In [1]: import numpy as np

In [2]: from numpy import linalg as LA

In [3]: np.set_printoptions(precision=1, suppress=True, linewidth=100, sign=" ")

In [4]: rnd = lambda a: np.round(a, 1) + 0

In [5]: W0 = np.load("m.npy")

In [6]: print(W0)
[[-9  1 -5  1]
 [ 1 -9  1 -5]
 [-5  1 -9  1]
 [ 1 -5  1 -9]]

In [7]: # symmetric, so the eigenvalues are real

In [8]: print((W0 @ W0)[0])
[108 -28  92 -28]

In [9]: print(np.sort(np.abs(np.fft.fft(W0[0]))), rnd(np.sort(LA.svd(W0, compute_uv=False))))
[  4.   4.  12.  16.] [  4.   4.  12.  16.]

In [10]: print(np.all(LA.eigvalsh(W0) > 0))
False

In [11]: proj = np.triu(np.array([[1, 7, 8, -8], [-9, -9, 0, -7], [-9, 6, 4, 8], [-7, -5, -8, -6]]), 1) + np.eye(4)

In [12]: B = proj @ W0 @ LA.inv(proj)

In [13]: print(rnd(np.poly(B)))
[    1.    36.   432.  1984.  3072.]

In [14]: print(LA.matrix_rank(B))
4

In [15]: print(B)
[[ -50.  336.  322. -578.]
 [  -6.   68.   42.  150.]
 [   3.  -60.  -25. -267.]
 [   1.  -12.   -7.  -29.]]

In [16]: rng = np.random.default_rng(4179)

In [17]: B = W0 + rng.integers(-2, 3, (4, 2)) @ rng.integers(-2, 3, (2, 4))

In [18]: print(B)
[[-10   1  -6   2]
 [  2 -10   2  -2]
 [ -3   0  -7   3]
 [  1  -6   1  -5]]

In [19]: print(np.abs(B - W0).sum(axis=1))
[ 3  6  7  5]

In [20]: K = np.load("data.npy")

In [21]: print(K)
[[ 0  0  0  1  0]
 [ 0  0  0  0  1]
 [ 0  0  0  0  0]
 [ 1  0  0  0  0]
 [ 0  1  0  0  0]]

In [22]: B = np.array([[-1, -2, -2], [-2, -5, -9], [4, -2, -4], [-9, -2, 1]])

In [23]: print(np.einsum("ij->j", W0))
[-12 -12 -12 -12]

In [24]: print(LA.matrix_rank(np.vstack([W0, B.T])))
4

In [25]: print(np.einsum("ik,kj->ij", W0, B))
[[-22  21  30]
 [ 66  51  70]
 [-42  21  38]
 [ 94  39  30]]

In [26]: print(LA.matrix_rank(W0 @ B))
3

In [27]: vals, V = LA.eigh(K)

In [28]: vec = np.array([2, 5, 3, 5, 3])

In [29]: print(rnd(vec @ K @ vec / (vec @ vec)), vals[0], vals[-1])
0.7 -1.0 1.0

In [30]: print(rnd(V * np.maximum(vals, 0) @ V.T))
[[ 0.5  0.   0.   0.5  0. ]
 [ 0.   0.5  0.   0.   0.5]
 [ 0.   0.   0.   0.   0. ]
 [ 0.5  0.   0.   0.5  0. ]
 [ 0.   0.5  0.   0.   0.5]]

In [31]: print(rnd(V * np.abs(vals) @ V.T))
[[ 1.  0.  0.  0.  0.]
 [ 0.  1.  0.  0.  0.]
 [ 0.  0.  0.  0.  0.]
 [ 0.  0.  0.  1.  0.]
 [ 0.  0.  0.  0.  1.]]

In [32]: print(rnd(LA.eigvalsh(K).min()))
-1.0

In [33]: feats = np.loadtxt("run11.csv", delimiter=",")

In [34]: print(rnd(feats))
[[-0.8  0.9  0.3]
 [ 0.9 -1.1 -0.2]
 [ 0.3 -0.2 -1.1]]

In [35]: # null space of dimension 1

In [36]: B = feats + rng.integers(-2, 3, (3, 2)) @ rng.integers(-2, 3, (2, 3))

In [37]: print(rnd(B))
[[-2.8  3.9 -5.7]
 [ 0.9  0.9 -4.2]
 [-5.7  0.8 -3.1]]

In [38]: print(np.abs(B - feats).sum(axis=1))
[ 11.   6.   9.]

In [39]: print(rnd(LA.det(2 * B)), rnd(LA.det(B)))
542.0 67.7

In [40]: print(rnd(LA.det(B.T)))
67.7

In [41]: print(rnd(LA.eigvals(B).sum().real))
-5.0

In [42]: print(rnd(LA.eigvals(B)))
[-7.6  4.6 -1.9]

In [43]: print(rnd(np.kron(np.eye(2, dtype=int), B)))
[[-2.8  3.9 -5.7  0.   0.   0. ]
 [ 0.9  0.9 -4.2  0.   0.   0. ]
 [-5.7  0.8 -3.1  0.   0.   0. ]
 [ 0.   0.   0.  -2.8  3.9 -5.7]
 [ 0.   0.   0.   0.9  0.9 -4.2]
 [ 0.   0.   0.  -5.7  0.8 -3.1]]

In [44]: E = np.loadtxt("layer7.csv", delimiter=",")

In [45]: print(E)
[[ 5. -2. -3.]
 [-2.  8.  6.]
 [-3.  6. 13.]]

In [46]: # symmetric

In [47]: print(rnd(np.sort(np.abs(LA.eigvals(E)))))
[  4.   4.  18.]

In [48]: print((E + E.T) / 2)
[[ 5. -2. -3.]
 [-2.  8.  6.]
 [-3.  6. 13.]]

In [49]: print(rnd(LA.det(E)))
288.0

In [50]: print(np.trace(E))
26.0

In [51]: print(np.allclose(E @ E.T, E.T @ E))
True

In [52]: proj = np.triu(np.array([[-3, 3, 1], [-3, 1, -2], [1, 2, -1]]), 1) + np.eye(3)

In [53]: B = proj @ E @ LA.inv(proj)

In [54]: print(rnd(LA.det(B)))
288.0

In [55]: print(LA.matrix_rank(B))
3

In [56]: print(np.trace(B), np.trace(E))
26.0 26.0

In [57]: print(proj @ E - E @ proj)
[[-9. 15. 22.]
 [ 6. -6. -8.]
 [ 0.  9. 15.]]

In [58]: print(rnd(np.poly(B)))
[   1.  -26.  160. -288.]
